In [1]: import numpy as np

In [2]: np.set_printoptions(precision=3, suppress=True, linewidth=200)

In [3]: F = np.array([[2, 2], [2, 3]])

In [4]: F
Out[4]: 
array([[2, 2],
       [2, 3]])

In [5]: round(float(np.linalg.norm(F)), 3)
Out[5]: 4.583

In [6]: np.abs(F).max()
Out[6]: np.int64(3)

In [7]: np.linalg.svd(F, compute_uv=False)
Out[7]: array([4.562, 0.438])

In [8]: np.unravel_index(np.abs(F).argmax(), F.shape)
Out[8]: (np.int64(1), np.int64(1))

In [9]: F.shape
Out[9]: (2, 2)

In [10]: F - F[0]
Out[10]: 
array([[0, 0],
       [0, 1]])

In [11]: np.diff(F, axis=0)
Out[11]: array([[0, 1]])

In [12]: rng = np.random.default_rng(3200)

In [13]: labels = rng.permutation(2)

In [14]: labels
Out[14]: array([1, 0])

In [15]: A2 = F[labels][:, labels]

In [16]: np.diag(A2)
Out[16]: array([3, 2])

In [17]: np.allclose(A2, F)
Out[17]: False

In [18]: A2
Out[18]: 
array([[3, 2],
       [2, 2]])

In [19]: [round(float(x), 3) for x in np.linalg.svd(F, compute_uv=False)[:3]]
Out[19]: [4.562, 0.438]

In [20]: round(np.log10(np.linalg.cond(F)))
Out[20]: 1

In [21]: round(float(np.linalg.norm(F, 2) / np.linalg.norm(F)), 3)
Out[21]: 0.995

In [22]: x0 = np.ones(2)

In [23]: for _ in range(6):
    ...:     x0 = F @ x0
    ...:     x0 /= np.linalg.norm(x0)
    ...:     print(round(x0 @ F @ x0, 3))
    ...: 
4.561
4.562
4.562
4.562
4.562
4.562

In [24]: round(float(np.linalg.eigvalsh(F)[-1]), 3)
Out[24]: 4.562

In [25]: x0
Out[25]: array([0.615, 0.788])

In [26]: t3 = np.stack([F, 5 * F, F[::-1]])

In [27]: t3.sum(axis=0)
Out[27]: 
array([[14, 15],
       [14, 20]])

In [28]: np.linalg.norm(t3, axis=(1, 2))
Out[28]: array([ 4.583, 22.913,  4.583])

In [29]: np.linalg.matrix_rank(t3.reshape(3, -1))
Out[29]: np.int64(2)

In [30]: t3.shape
Out[30]: (3, 2, 2)

In [31]: np.linalg.matrix_rank(t3)
Out[31]: array([2, 2, 2])

In [32]: np.linalg.det(t3)
Out[32]: array([ 2., 50., -2.])

In [33]: E = np.loadtxt("mat.csv", delimiter=",")

In [34]: E
Out[34]: 
array([[-0.926, -0.158,  0.299,  0.107,  0.131],
       [-0.051, -0.521,  0.028, -0.332, -0.784],
       [ 0.   , -0.328, -0.407,  0.839, -0.152],
       [-0.103, -0.468, -0.626, -0.402,  0.465],
       [ 0.36 , -0.614,  0.593,  0.113,  0.358]])

In [35]: # columns are unit length and at right angles

In [36]: x0 = np.array([0, 4, 4, 4, 0])

In [37]: np.round(np.linalg.inv(E), 3) + 0
Out[37]: 
array([[-0.926, -0.051,  0.   , -0.103,  0.36 ],
       [-0.158, -0.521, -0.328, -0.468, -0.614],
       [ 0.299,  0.028, -0.407, -0.626,  0.593],
       [ 0.107, -0.332,  0.839, -0.402,  0.113],
       [ 0.131, -0.784, -0.152,  0.465,  0.358]])

In [38]: 5 - np.linalg.matrix_rank(E - np.eye(5), tol=1e-8)
Out[38]: np.int64(1)

In [39]: round(float(np.linalg.det(E)), 3)
Out[39]: 1.0

In [40]: np.linalg.norm(E, axis=0)
Out[40]: array([1., 1., 1., 1., 1.])

In [41]: np.linalg.svd(E, compute_uv=False)
Out[41]: array([1., 1., 1., 1., 1.])

In [42]: round(E[:, 3] @ E[:, 0], 3)
Out[42]: np.float64(0.0)

In [43]: np.linalg.pinv(E)
Out[43]: 
array([[-0.926, -0.051,  0.   , -0.103,  0.36 ],
       [-0.158, -0.521, -0.328, -0.468, -0.614],
       [ 0.299,  0.028, -0.407, -0.626,  0.593],
       [ 0.107, -0.332,  0.839, -0.402,  0.113],
       [ 0.131, -0.784, -0.152,  0.465,  0.358]])

In [44]: Uu, sv, vt = np.linalg.svd(E, full_matrices=False)

In [45]: np.round(np.sqrt((sv ** 2).sum()), 3), round(np.linalg.norm(E), 3)
Out[45]: (np.float64(2.236), np.float64(2.236))

In [46]: np.round(Uu.T @ Uu, 3) + 0
Out[46]: 
array([[1., 0., 0., 0., 0.],
       [0., 1., 0., 0., 0.],
       [0., 0., 1., 0., 0.],
       [0., 0., 0., 1., 0.],
       [0., 0., 0., 0., 1.]])

In [47]: Uu.shape, sv.shape, vt.shape
Out[47]: ((5, 5), (5,), (5, 5))

In [48]: sv
Out[48]: array([1., 1., 1., 1., 1.])

In [49]: np.cumsum(sv ** 2) / np.sum(sv ** 2)
Out[49]: array([0.2, 0.4, 0.6, 0.8, 1. ])

In [50]: def softmax(z):
    ...:     e = np.exp(z - z.max(axis=-1, keepdims=True))
    ...:     return e / e.sum(axis=-1, keepdims=True)
    ...: 

In [51]: softmax(E).sum(axis=1)
Out[51]: array([1., 1., 1., 1., 1.])

In [52]: att = E @ E.T / np.sqrt(5)

In [53]: softmax(att)[4] @ E
Out[53]: array([-0.093, -0.438,  0.04 ,  0.07 ,  0.039])

In [54]: softmax(att)
Out[54]: 
array([[0.281, 0.18 , 0.18 , 0.18 , 0.18 ],
       [0.18 , 0.281, 0.18 , 0.18 , 0.18 ],
       [0.18 , 0.18 , 0.281, 0.18 , 0.18 ],
       [0.18 , 0.18 , 0.18 , 0.281, 0.18 ],
       [0.18 , 0.18 , 0.18 , 0.18 , 0.281]])

In [55]: feats = np.loadtxt("layer2.csv", delimiter=",")

In [56]: feats
Out[56]: 
array([[ 1.,  6.,  2.],
       [ 6.,  6.,  3.],
       [ 2.,  3., -2.]])

In [57]: ev, V = np.linalg.eig(feats)

In [58]: np.sort(np.linalg.eigvals(feats.T))
Out[58]: array([-3., -3., 11.])

In [59]: round(np.prod(ev), 3)
Out[59]: np.float64(99.0)

In [60]: np.sort(np.linalg.eigvals(np.linalg.inv(feats)))
Out[60]: array([-0.333, -0.333,  0.091])

In [61]: np.sort(np.linalg.eigvals(feats @ feats))
Out[61]: array([  9.,   9., 121.])

In [62]: P = np.triu(np.array([[5, -2, -1], [-7, -5, 5], [-6, -9, -6]]), 1) + np.eye(3)

In [63]: A2 = P @ feats @ np.linalg.inv(P)

In [64]: np.trace(A2), np.trace(feats)
Out[64]: (np.float64(5.0), np.float64(5.0))

In [65]: P @ feats - feats @ P
Out[65]: 
array([[-14., -13., -33.],
       [ 10.,  27., -34.],
       [  0.,   4., -13.]])

In [66]: np.linalg.matrix_rank(A2)
Out[66]: np.int64(3)

In [67]: A2
Out[67]: 
array([[ -13.,  -35.,  160.],
       [  16.,   53., -256.],
       [   2.,    7.,  -35.]])

In [68]: round(float(np.linalg.det(A2)), 3)
Out[68]: 99.0

In [69]: A2 = feats / np.sqrt((feats ** 2).mean(axis=1, keepdims=True))

In [70]: np.linalg.norm(A2, axis=1)
Out[70]: array([1.732, 1.732, 1.732])

In [71]: labels = rng.permutation(3)

In [72]: labels
Out[72]: array([2, 1, 0])

In [73]: A2 = feats[labels][:, labels]

In [74]: np.trace(A2)
Out[74]: np.float64(5.0)

In [75]: np.sort(np.abs(np.linalg.eigvals(A2)))
Out[75]: array([ 3.,  3., 11.])

In [76]: A2 = np.array([[-2, -2, -1], [0, 0, -2]])

In [77]: Z = np.kron(A2, feats)

In [78]: Z
Out[78]: 
array([[ -2., -12.,  -4.,  -2., -12.,  -4.,  -1.,  -6.,  -2.],
       [-12., -12.,  -6., -12., -12.,  -6.,  -6.,  -6.,  -3.],
       [ -4.,  -6.,   4.,  -4.,  -6.,   4.,  -2.,  -3.,   2.],
       [  0.,   0.,   0.,   0.,   0.,   0.,  -2., -12.,  -4.],
       [  0.,   0.,   0.,   0.,   0.,   0., -12., -12.,  -6.],
       [  0.,   0.,  -0.,   0.,   0.,  -0.,  -4.,  -6.,   4.]])

In [79]: round(np.linalg.norm(Z, 2), 3), np.round(np.linalg.norm(A2, 2) * np.linalg.norm(feats, 2), 3)
Out[79]: (np.float64(34.262), np.float64(34.262))

In [80]: Z.shape
Out[80]: (6, 9)

In [81]: arr = np.load("test3.npy")

In [82]: arr
Out[82]: 
array([[ 1, -2, -1,  1,  0,  1],
       [ 2,  2,  0, -1, -2,  2],
       [-1,  2,  1, -1,  0, -1],
       [-1,  1, -2,  2,  2, -1],
       [ 2,  1, -1, -2,  2, -1]])

In [83]: np.linalg.cond(arr) > 100
Out[83]: np.True_

In [84]: [round(float(x), 3) for x in np.linalg.svd(arr, compute_uv=False)[:3]]
Out[84]: [4.924, 4.34, 3.603]

In [85]: np.linalg.matrix_rank(arr, rtol=0.1)
Out[85]: np.int64(4)

In [86]: np.argsort(-np.linalg.norm(arr, axis=0).round(6), kind="stable")[:3]
Out[86]: array([1, 4, 0])

In [87]: round(float(np.linalg.norm(arr, 2) / np.linalg.norm(arr)), 3)
Out[87]: 0.62

In [88]: A2 = arr + rng.integers(-2, 3, (5, 4)) @ rng.integers(-2, 3, (4, 6))

In [89]: A2
Out[89]: 
array([[-1, -3, -2,  1,  0,  2],
       [ 0, -2, -3, -5, -4,  2],
       [-2,  4,  0,  3,  4,  1],
       [-5,  3,  2,  6,  2, -1],
       [ 1,  3,  0,  2,  2,  5]])

In [90]: np.round(np.linalg.svd(A2 - arr, compute_uv=False), 3) + 0
Out[90]: array([11.438,  5.847,  5.289,  3.875,  0.   ])

In [91]: np.linalg.matrix_rank(A2 - arr, tol=1e-8)
Out[91]: np.int64(4)

In [92]: np.abs(A2 - arr).sum(axis=1)
Out[92]: array([ 5, 15, 14, 14, 14])
